% python3 -q
>>> import numpy as np
>>> import numpy.linalg as la
>>> np.set_printoptions(precision=3, suppress=True, linewidth=100)
>>> tidy = lambda a: np.round(a, 3) + 0
>>> m1 = np.load("x.npy")
>>> print(m1)
[[0.02 0.   3.   1.   0.   3.   1.   2.   3.   2.   1.  ]
 [1.   2.02 0.   1.   0.   1.   1.   3.   0.   1.   0.  ]
 [3.   3.   2.02 3.   3.   0.   1.   3.   1.   1.   2.  ]
 [3.   0.   1.   3.02 3.   3.   0.   1.   0.   2.   2.  ]
 [2.   1.   0.   0.   3.02 0.   1.   1.   0.   2.   1.  ]
 [1.   0.   0.   3.   3.   2.02 0.   1.   1.   3.   0.  ]
 [2.   1.   3.   3.   1.   1.   1.02 3.   1.   2.   2.  ]
 [3.   0.   1.   0.   2.   3.   0.   3.02 3.   2.   2.  ]
 [3.   3.   1.   3.   3.   2.   2.   1.   3.02 1.   2.  ]
 [0.   2.   2.   1.   2.   3.   3.   3.   1.   1.02 0.  ]
 [0.   0.   3.   1.   0.   3.   1.   2.   3.   2.   1.02]]
>>> print(tidy(la.norm(m1, 2) / la.norm(m1)))
0.849
>>> U, s, vt = la.svd(m1)
>>> print(np.argmax(s[:-1] / (s[1:] + 1e-6)) + 1)
10
>>> M2 = U[:, :10] @ np.diag(s[:10]) @ vt[:10]
>>> print(tidy(M2))
[[ 0.013  0.     2.996  1.001  0.001  3.     1.     2.002  3.     2.     1.009]
 [ 1.     2.02   0.     1.     0.     1.     1.     3.     0.     1.     0.   ]
 [ 3.     3.     2.02   3.     3.     0.     1.     3.     1.     1.     2.   ]
 [ 3.     0.     1.     3.02   3.     3.     0.     1.     0.     2.     2.   ]
 [ 2.     1.     0.     0.     3.02   0.     1.     1.     0.     2.     1.   ]
 [ 1.     0.     0.     3.     3.     2.02   0.     1.     1.     3.     0.   ]
 [ 2.     1.     3.     3.     1.     1.     1.02   3.     1.     2.     2.   ]
 [ 3.     0.     1.     0.     2.     3.     0.     3.02   3.     2.     2.   ]
 [ 3.     3.     1.     3.     3.     2.     2.     1.     3.02   1.     2.   ]
 [ 0.     2.     2.     1.     2.     3.     3.     3.     1.     1.02   0.   ]
 [ 0.007  0.     3.004  0.999 -0.001  3.     1.     1.998  3.     2.     1.011]]
>>> print(tidy(la.norm(m1 - M2, 2)), tidy(s[10]))
0.018 0.018
>>> print(tidy(np.abs(m1 - M2).max()))
0.009
>>> print(tidy(la.norm(m1 - M2) / la.norm(m1)))
0.001
>>> print(np.allclose(m1, m1.T))
False
>>> print((m1 + m1.T) / 2)
[[0.02 0.5  3.   2.   1.   2.   1.5  2.5  3.   1.   0.5 ]
 [0.5  2.02 1.5  0.5  0.5  0.5  1.   1.5  1.5  1.5  0.  ]
 [3.   1.5  2.02 2.   1.5  0.   2.   2.   1.   1.5  2.5 ]
 [2.   0.5  2.   3.02 1.5  3.   1.5  0.5  1.5  1.5  1.5 ]
 [1.   0.5  1.5  1.5  3.02 1.5  1.   1.5  1.5  2.   0.5 ]
 [2.   0.5  0.   3.   1.5  2.02 0.5  2.   1.5  3.   1.5 ]
 [1.5  1.   2.   1.5  1.   0.5  1.02 1.5  1.5  2.5  1.5 ]
 [2.5  1.5  2.   0.5  1.5  2.   1.5  3.02 2.   2.5  2.  ]
 [3.   1.5  1.   1.5  1.5  1.5  1.5  2.   3.02 1.   2.5 ]
 [1.   1.5  1.5  1.5  2.   3.   2.5  2.5  1.   1.02 1.  ]
 [0.5  0.   2.5  1.5  0.5  1.5  1.5  2.   2.5  1.   1.02]]
>>> print(tidy(np.sort(np.abs(la.eigvals(m1)))))
[ 0.02   1.339  1.339  2.536  2.927  2.927  3.191  3.191  3.311  3.311 16.998]
>>> print(np.trace(m1))
21.22
>>> f = np.array([-1, 2, 0, -1, 1, 1, 2, -1, 2, -1, 2])
>>> M2 = m1 + np.outer(f, np.eye(11)[2])
>>> print(M2)
[[0.02 0.   2.   1.   0.   3.   1.   2.   3.   2.   1.  ]
 [1.   2.02 2.   1.   0.   1.   1.   3.   0.   1.   0.  ]
 [3.   3.   2.02 3.   3.   0.   1.   3.   1.   1.   2.  ]
 [3.   0.   0.   3.02 3.   3.   0.   1.   0.   2.   2.  ]
 [2.   1.   1.   0.   3.02 0.   1.   1.   0.   2.   1.  ]
 [1.   0.   1.   3.   3.   2.02 0.   1.   1.   3.   0.  ]
 [2.   1.   5.   3.   1.   1.   1.02 3.   1.   2.   2.  ]
 [3.   0.   0.   0.   2.   3.   0.   3.02 3.   2.   2.  ]
 [3.   3.   3.   3.   3.   2.   2.   1.   3.02 1.   2.  ]
 [0.   2.   1.   1.   2.   3.   3.   3.   1.   1.02 0.  ]
 [0.   0.   5.   1.   0.   3.   1.   2.   3.   2.   1.02]]
>>> print(la.matrix_rank(la.inv(M2) - la.inv(m1), tol=1e-8))
1
>>> print(tidy(la.norm(m1) ** 2 / la.norm(m1, 2) ** 2))
1.388
>>> print(tidy(la.norm(m1, "nuc")))
46.948
>>> print(m1[0] @ m1[1])
13.02
>>> print(tidy(la.norm(m1, 1)), tidy(la.norm(m1, np.inf)))
23.02 24.02
>>> print(tidy(la.norm(m1, 2)))
17.941
>>> print(tidy(la.norm(m1[0] - m1[1])))
5.481
>>> rng = np.random.default_rng(8117)
>>> data = np.triu(rng.random((10, 10)) < 0.2, 1).astype(int)
>>> data = data + data.T
>>> print(data)
[[0 0 0 0 0 1 0 0 0 0]
 [0 0 0 0 0 0 0 0 0 0]
 [0 0 0 1 1 0 1 1 0 0]
 [0 0 1 0 0 0 0 0 1 0]
 [0 0 1 0 0 0 0 0 0 0]
 [1 0 0 0 0 0 1 0 0 0]
 [0 0 1 0 0 1 0 0 0 0]
 [0 0 1 0 0 0 0 0 0 0]
 [0 0 0 1 0 0 0 0 0 0]
 [0 0 0 0 0 0 0 0 0 0]]
>>> U, s, vt = la.svd(data, full_matrices=False)
>>> print(tidy(U.T @ data @ vt.T))
[[2.157 0.    0.    0.    0.    0.    0.    0.    0.    0.   ]
 [0.    2.157 0.    0.    0.    0.    0.    0.    0.    0.   ]
 [0.    0.    1.314 0.    0.    0.    0.    0.    0.    0.   ]
 [0.    0.    0.    1.314 0.    0.    0.    0.    0.    0.   ]
 [0.    0.    0.    0.    0.789 0.    0.    0.    0.    0.   ]
 [0.    0.    0.    0.    0.    0.789 0.    0.    0.    0.   ]
 [0.    0.    0.    0.    0.    0.    0.    0.    0.    0.   ]
 [0.    0.    0.    0.    0.    0.    0.    0.    0.    0.   ]
 [0.    0.    0.    0.    0.    0.    0.    0.    0.    0.   ]
 [0.    0.    0.    0.    0.    0.    0.    0.    0.    0.   ]]
>>> print(np.allclose(U * s @ vt, data))
True
>>> print(tidy(np.cumsum(s ** 2) / np.sum(s ** 2)))
[0.332 0.664 0.788 0.911 0.956 1.    1.    1.    1.    1.   ]
>>> print((s > 1e-8).sum())
6
>>> print(tidy(U.T @ U))
[[1. 0. 0. 0. 0. 0. 0. 0. 0. 0.]
 [0. 1. 0. 0. 0. 0. 0. 0. 0. 0.]
 [0. 0. 1. 0. 0. 0. 0. 0. 0. 0.]
 [0. 0. 0. 1. 0. 0. 0. 0. 0. 0.]
 [0. 0. 0. 0. 1. 0. 0. 0. 0. 0.]
 [0. 0. 0. 0. 0. 1. 0. 0. 0. 0.]
 [0. 0. 0. 0. 0. 0. 1. 0. 0. 0.]
 [0. 0. 0. 0. 0. 0. 0. 1. 0. 0.]
 [0. 0. 0. 0. 0. 0. 0. 0. 1. 0.]
 [0. 0. 0. 0. 0. 0. 0. 0. 0. 1.]]
>>> print(tidy(s))
[2.157 2.157 1.314 1.314 0.789 0.789 0.    0.    0.    0.   ]
>>> w, vecs = la.eigh(data)
>>> x0 = np.array([0, 0, 1, 3, 3, 3, 1, 2, 0, 1])
>>> print(tidy(la.eigvalsh(data[1:, 1:])))
[-2.136 -1.    -0.662  0.     0.     0.     0.662  1.     2.136]
>>> print(x0 @ data @ x0)
24
>>> print(tidy(x0 @ data @ x0 / (x0 @ x0)), tidy(w[0]), tidy(w[-1]))
0.706 -2.157 2.157
>>> F = np.load("sample9.npy")
>>> print(F)
[[3. 2. 3. 1. 1. 1. 3.]
 [0. 3. 3. 3. 0. 1. 0.]
 [0. 1. 2. 2. 2. 1. 1.]
 [0. 2. 3. 0. 1. 2. 1.]
 [0. 1. 2. 2. 2. 2. 2.]
 [0. 0. 0. 1. 2. 3. 3.]
 [0. 1. 1. 1. 2. 2. 2.]]
>>> O, vecs = la.qr(F[:, :2])[0], la.qr(F[:, 2:])[0]
>>> s = la.svd(O.T @ vecs, compute_uv=False)
>>> print((s > 0.9).sum())
2
>>> M2 = F / la.norm(F, axis=1, keepdims=True)
>>> gram = M2 @ M2.T
>>> print((gram - 2 * np.eye(7)).round(6).argmax(axis=1))
[4 2 4 4 2 6 4]
>>> print((np.abs(gram) > 0.9).astype(int))
[[1 0 0 0 0 0 0]
 [0 1 0 0 0 0 0]
 [0 0 1 0 1 0 0]
 [0 0 0 1 0 0 0]
 [0 0 1 0 1 0 1]
 [0 0 0 0 0 1 1]
 [0 0 0 0 1 1 1]]
>>> print(tidy(la.norm(M2, axis=1)))
[1. 1. 1. 1. 1. 1. 1.]
>>> print(tidy(gram[3]))
[0.748 0.737 0.77  1.    0.801 0.526 0.77 ]
>>> z = rng.permutation(7)
>>> print(z)
[5 4 2 3 0 1 6]
>>> M2 = F[z][:, z]
>>> print(np.trace(M2))
15.0
>>> print(M2)
[[3. 2. 0. 1. 0. 0. 3.]
 [2. 2. 2. 2. 0. 1. 2.]
 [1. 2. 2. 2. 0. 1. 1.]
 [2. 1. 3. 0. 0. 2. 1.]
 [1. 1. 3. 1. 3. 2. 3.]
 [1. 0. 3. 3. 0. 3. 0.]
 [2. 2. 1. 1. 0. 1. 2.]]
>>> print(tidy(la.det(M2)), tidy(la.det(F[z])))
27.0 -27.0
>>> print(tidy(np.sort(np.abs(la.eigvals(M2)))))
[0.275 0.401 1.179 2.061 3.    3.544 9.464]
>>> M2 = np.array([[-2, -1, 2],
...     [-2, 0, 1],
...     [1, -1, 1],
...     [1, -1, 2],
...     [-2, -1, 2],
...     [1, 2, 1],
...     [1, -2, -2]])
>>> print(M2.T @ F.T)
[[ -4.   1.   0.   0.   2.   3.   0.]
 [-12.  -4.  -6.  -2.  -6.  -3.  -4.]
 [ 10.  13.  10.   7.   9.   3.   6.]]
>>> print(np.einsum("ik,kj->ji", F, M2))
[[ -4.   1.   0.   0.   2.   3.   0.]
 [-12.  -4.  -6.  -2.  -6.  -3.  -4.]
 [ 10.  13.  10.   7.   9.   3.   6.]]
>>> print(la.matrix_rank(F @ M2))
3
>>> M2 = la.inv(F)
>>> print(tidy(la.det(F) * la.det(M2)))
1.0
>>> print(np.allclose(M2, F.T))
False
>>> print((np.abs(M2) > 1e-9).astype(int))
[[1 1 1 1 1 1 1]
 [0 1 1 1 1 1 1]
 [0 1 1 1 1 1 1]
 [0 1 1 1 1 1 1]
 [0 1 1 1 1 1 1]
 [0 1 1 1 1 1 1]
 [0 1 1 1 1 1 1]]
>>> print(tidy(la.inv(M2)))
[[3. 2. 3. 1. 1. 1. 3.]
 [0. 3. 3. 3. 0. 1. 0.]
 [0. 1. 2. 2. 2. 1. 1.]
 [0. 2. 3. 0. 1. 2. 1.]
 [0. 1. 2. 2. 2. 2. 2.]
 [0. 0. 0. 1. 2. 3. 3.]
 [0. 1. 1. 1. 2. 2. 2.]]
>>> print(tidy(la.cond(F)))
93.772
>>> arr = np.array([[0, 0, 2, 0], [0, 0, 0, 3], [0, 1, 0, 0], [1, 0, 0, 0]])
>>> M2 = la.inv(arr)
>>> print(np.allclose(M2, arr.T))
False
>>> print(tidy(la.det(arr) * M2))
[[ 0.  0.  0. -6.]
 [ 0.  0. -6.  0.]
 [-3.  0.  0.  0.]
 [ 0. -2.  0.  0.]]
>>> print((np.abs(M2) > 1e-9).astype(int))
[[0 0 0 1]
 [0 0 1 0]
 [1 0 0 0]
 [0 1 0 0]]
>>> print(tidy(la.cond(arr)))
3.0
>>> print(tidy(la.det(arr) * la.det(M2)))
1.0
>>> print(tidy(M2))
[[0.    0.    0.    1.   ]
 [0.    0.    1.    0.   ]
 [0.5   0.    0.    0.   ]
 [0.    0.333 0.    0.   ]]
>>> print(tidy(la.inv(M2)))
[[0. 0. 2. 0.]
 [0. 0. 0. 3.]
 [0. 1. 0. 0.]
 [1. 0. 0. 0.]]
>>> print(tidy(la.slogdet(arr)[0]))
-1.0
>>> print(tidy(np.poly(M2)))
[ 1.     0.     0.     0.    -0.167]
>>> print(tidy(la.det(M2.T)))
-0.167
>>> print(np.einsum("ii->", M2))
0.0
>>> J = np.loadtxt("mat.csv", delimiter=",")
>>> print(J)
[[ 2.3 -1.   1.   3.  -2.   0.  -3.   3.   3.   0.  -3.  -2. ]
 [-1.   0.3  2.  -3.  -1.   1.   3.  -1.   1.  -2.  -1.  -1. ]
 [-1.  -3.  -2.7 -3.   1.   0.   0.   2.   0.   1.   0.   1. ]
 [ 0.   1.  -3.   1.3  1.   2.   2.   3.   3.   2.  -3.   1. ]
 [-2.   0.   1.  -3.   2.3 -3.  -2.   0.  -2.   1.   0.  -3. ]
 [-3.  -1.   2.   2.  -1.  -1.7  1.   2.  -3.   0.  -2.   0. ]
 [ 0.  -3.  -2.  -2.  -2.  -2.  -0.7 -1.  -3.   0.  -1.   0. ]
 [ 1.   1.   3.  -1.  -3.   1.   3.   2.3  3.   1.   1.   2. ]
 [-3.   1.   1.  -2.  -2.  -3.   3.  -3.  -2.7  3.   0.   1. ]
 [-2.   3.  -2.   2.   2.  -3.  -2.  -3.   3.   3.3  0.  -1. ]
 [-1.   0.   2.  -2.  -3.   2.  -1.   2.  -3.  -3.   3.3 -3. ]
 [ 2.  -1.   1.   3.  -2.   0.  -3.   3.   3.   0.  -3.  -1.7]]
>>> O, vecs = la.qr(J[:, :6])[0], la.qr(J[:, 6:])[0]
>>> s = la.svd(O.T @ vecs, compute_uv=False)
>>> print(tidy(np.degrees(np.arccos(s.clip(0, 1)))))
[ 2.541  8.279 29.726 67.422 69.307 89.935]
>>> M2 = J + rng.integers(-2, 3, (12, 11)) @ rng.integers(-2, 3, (11, 12))
>>> print(tidy(M2))
[[ 16.3  -4.    5.    8.   -9.    4.    5.    0.   -3.   -5.    4.    4. ]
 [ -3.   -8.7  -5.   -4.   -3.    4.    8.   -4.   -4.    2.   12.  -10. ]
 [ -5.   -1.   -3.7   2.    1.    0.    6.   -5.   -6.   -1.    0.    5. ]
 [ -5.   -8.   -6.   12.3 -16.   -2.   12.   -3.   -3.   -3.   13.    5. ]
 [  4.    0.   -2.  -12.   10.3 -10.    2.   -2.   -1.   -3.    0.   -4. ]
 [  0.    6.    9.   -5.    2.    5.3   3.    5.   -9.    1.   -8.    6. ]
 [ -6.    1.   -1.  -15.    0.   -9.    0.3   7.   -8.   -2.    0.    4. ]
 [  4.    1.    1.    1.   -9.    0.   12.   -1.7   6.   -9.   -1.    5. ]
 [ -2.   -3.   11.    0.  -17.   -3.    9.   -4.  -12.7  -3.    5.    6. ]
 [-12.    1.    2.    2.   -7.    0.   -6.    0.    3.    1.3  -4.   -7. ]
 [  4.   -7.    2.   -4.   -8.   -4.    2.   -4.    1.  -12.    8.3  -4. ]
 [ 13.    2.  -11.   11.   11.    8.   -8.   -2.   14.    8.   -7.   -5.7]]
>>> print(la.matrix_rank(M2 - J, tol=1e-8))
11
>>> print(tidy(la.svd(M2 - J, compute_uv=False)))
[47.851 33.514 26.846 23.571 18.994 15.326 10.831  7.585  3.318  2.09   1.39   0.   ]
>>> print(np.abs(M2 - J).sum(axis=1))
[72. 63. 37. 96. 45. 58. 54. 45. 65. 47. 53. 92.]
>>> gram = J.T @ J
>>> print(np.allclose(gram, gram.T))
True
>>> print(tidy(np.diag(gram)))
[39.29 33.09 49.29 67.69 47.29 43.89 59.49 64.29 84.29 39.89 44.89 33.89]
>>> print(tidy(la.eigvalsh(gram)[::-1]))
[178.224 124.814  91.322  60.995  58.339  32.078  26.568  18.548  11.939   4.024   0.404   0.026]
>>> X = np.loadtxt("out11.csv", delimiter=",")
>>> print(X)
[[  4.  -6.   6.   4.   6.   3.  -8.   2.  -1.  12.  -6.]
 [  7.   5.  -2.  -1.   2.   6.  -1.  -6.  -5.   0.  -3.]
 [  5.  -4.   4.  -4.  -1.  15.   9.  -4.  -3.   1.  -5.]
 [ -1.  -3.   1. -10.  -4.   2.  -2.   3.   4.  -6. -16.]
 [  0.   0.   0.   0.   0.   0.   0.   0.   0.   0.   0.]
 [  3.  -2.   2.   2.   3.  13.  -5.  -4.  -7.  10.  -3.]
 [  0.  -3.  -3.  -4.  -2.   0.  -4.   2.   2.  -2.  -5.]
 [  3.  -5.   4.   1.   4.   4.   4.   0.   3.   5.  -3.]
 [ -5.  -3.  -1. -11.  -2.   4.  10.   0.   0.  -4.  -5.]
 [ -7.  -7.   6.  -5.   8.   7.   9.   2.   6.  -2.  -9.]
 [  0. -13.   9.   5.  -2.  14.   0.   1.  -3.  11.  -2.]
 [  3.  -4.   1.   1.  -1.  -4.   0.   4.  -2.   2.  -1.]
 [ -1. -15.   6.   3.  -1.  10.   5.   3.  -4.   8.   1.]
 [ -5.   2.   0.  -9.   0.   2.   7.  -1.   3.  -9.  -7.]
 [  1.   2.   3.   2.  -1.   4.  -5.  -2.   1.   3.  -3.]
 [ -2.   1.  -3.  -5.   4.   8.  -7.  -2.  -1.  -2. -13.]
 [  2.   1.   0.  -5.  -5.  11.   5.  -4.  -6.  -4.  -2.]
 [ -5.  -8.   4.  -3.   1.   8.   3.   2.  -1.   3.  -1.]
 [  3.  -9.   6.   2.  12.   7.   1.   0.   3.  12.  -5.]
 [  1.  -7.  -1.   2.  -8.   4.  -6.   5.  -9.  -7.  -4.]
 [  0.  -4.  -2.  -5.   1.   7.  12.  -1.  -4.   0.  -4.]
 [  1. -13.  -1.  -4.  -3.   8.  -4.   2.  -5.   6.  -4.]
 [  1.  -8.   2.   2.  -3.  12.  -2.   1.  -4.  -4.  -6.]
 [  2.   5.  -2.   1.  -2.   4.   0.  -3.  -5.  -5.   0.]
 [  6.  -3.   2.  -2.   1.   8.  -3.  -4.  -2.  13.  -4.]
 [  4.  -1.   7.  -8.   7.  12.   5.  -6.   7.   4. -16.]
 [ -5.   2.   0.  -9.   0.   2.   7.  -1.   3.  -9.  -7.]
 [-10.  -3.  -1.  -2.   5.  -2.   3.   4.   1.  -3.  -2.]
 [ -3.  -9.  10.  -2.   6.   7.   4.   4.   5.   3. -13.]
 [  0.   1.   3.  -4.  -1.   5.   2.  -2.   2.  -4.  -4.]
 [ -7. -11.   0.  -5.   7.   2.   3.   6.   6.   0. -10.]
 [ -9.  -6.   1.  -2.   2.   4.   1.   3.  -1.   5.  -3.]]
>>> Xs = X - X.mean(axis=0)
>>> vecs = la.svd(Xs)[2][:10]
>>> M2 = Xs - Xs @ vecs.T @ vecs
>>> print(tidy((Xs @ vecs.T).std(axis=0)))
[8.451 6.919 5.64  5.222 4.317 2.795 2.704 2.104 1.274 0.795]
>>> print(tidy(np.diag(vecs.T @ vecs)))
[0.972 0.864 0.989 0.983 0.999 0.866 1.    0.383 0.978 0.992 0.975]
>>> print(tidy(la.norm(M2) / la.norm(Xs)))
0.022
